$ ipython --no-banner

In [1]: import numpy as np

In [2]: from numpy import linalg as LA

In [3]: np.set_printoptions(precision=1, suppress=True, linewidth=100)

In [4]: K = np.load("case17.npy")

In [5]: print(K)
[[ 1 -1  1 -1  1 -1  1 -1]
 [ 1 -1 -1  1  1 -1 -1  1]
 [ 1  1 -1 -1 -1 -1  1  1]
 [ 1  1  1  1 -1 -1 -1 -1]
 [ 1  1 -1 -1  1  1 -1 -1]
 [ 1  1  1  1  1  1  1  1]
 [ 1 -1  1 -1 -1  1 -1  1]]

In [6]: out = np.array([[-2, 9],
   ...:     [-5, 3],
   ...:     [0, -5],
   ...:     [-6, 2],
   ...:     [2, 4],
   ...:     [-9, -9],
   ...:     [2, -5],
   ...:     [5, 0]])

In [7]: LA.matrix_rank(np.vstack([K, out.T]))
Out[7]: np.int64(8)

In [8]: np.einsum("ij,ij->i", K, K)
Out[8]: array([8, 8, 8, 8, 8, 8, 8])

In [9]: LA.matrix_rank(K @ out)
Out[9]: np.int64(2)

In [10]: blk = np.stack([K, -2 * K, K[::-1]])

In [11]: LA.norm(blk, axis=(1, 2))
Out[11]: array([ 7.5, 15. ,  7.5])

In [12]: print(LA.matrix_rank(blk))
[7 7 7]

In [13]: LA.matrix_rank(blk.reshape(3, -1))
Out[13]: np.int64(2)

In [14]: out = K / np.sqrt((K ** 2).mean(axis=1, keepdims=True))

In [15]: LA.matrix_rank(K - K.mean(axis=1, keepdims=True))
Out[15]: np.int64(6)

In [16]: out[3]
Out[16]: array([ 1.,  1.,  1.,  1., -1., -1., -1., -1.])

In [17]: LA.norm(out, axis=1)
Out[17]: array([2.8, 2.8, 2.8, 2.8, 2.8, 2.8, 2.8])

In [18]: LA.matrix_rank(out) == LA.matrix_rank(K)
Out[18]: np.True_

In [19]: K - K.mean(axis=1, keepdims=True)
Out[19]: 
array([[ 1., -1.,  1., -1.,  1., -1.,  1., -1.],
       [ 1., -1., -1.,  1.,  1., -1., -1.,  1.],
       [ 1.,  1., -1., -1., -1., -1.,  1.,  1.],
       [ 1.,  1.,  1.,  1., -1., -1., -1., -1.],
       [ 1.,  1., -1., -1.,  1.,  1., -1., -1.],
       [ 0.,  0.,  0.,  0.,  0.,  0.,  0.,  0.],
       [ 1., -1.,  1., -1., -1.,  1., -1.,  1.]])

In [20]: out = K[0, 0] * K[1:] - np.outer(K[1:, 0], K[0])

In [21]: out
Out[21]: 
array([[ 0,  0, -2,  2,  0,  0, -2,  2],
       [ 0,  2, -2,  0, -2,  0,  0,  2],
       [ 0,  2,  0,  2, -2,  0, -2,  0],
       [ 0,  2, -2,  0,  0,  2, -2,  0],
       [ 0,  2,  0,  2,  0,  2,  0,  2],
       [ 0,  0,  0,  0, -2,  2, -2,  2]])

In [22]: LA.matrix_rank(out), LA.matrix_rank(K)
Out[22]: (np.int64(6), np.int64(7))

In [23]: np.flatnonzero(~out.round(6).any(axis=1))
Out[23]: array([], dtype=int64)

In [24]: K[:, 0] / K[0, 0]
Out[24]: array([1., 1., 1., 1., 1., 1., 1.])
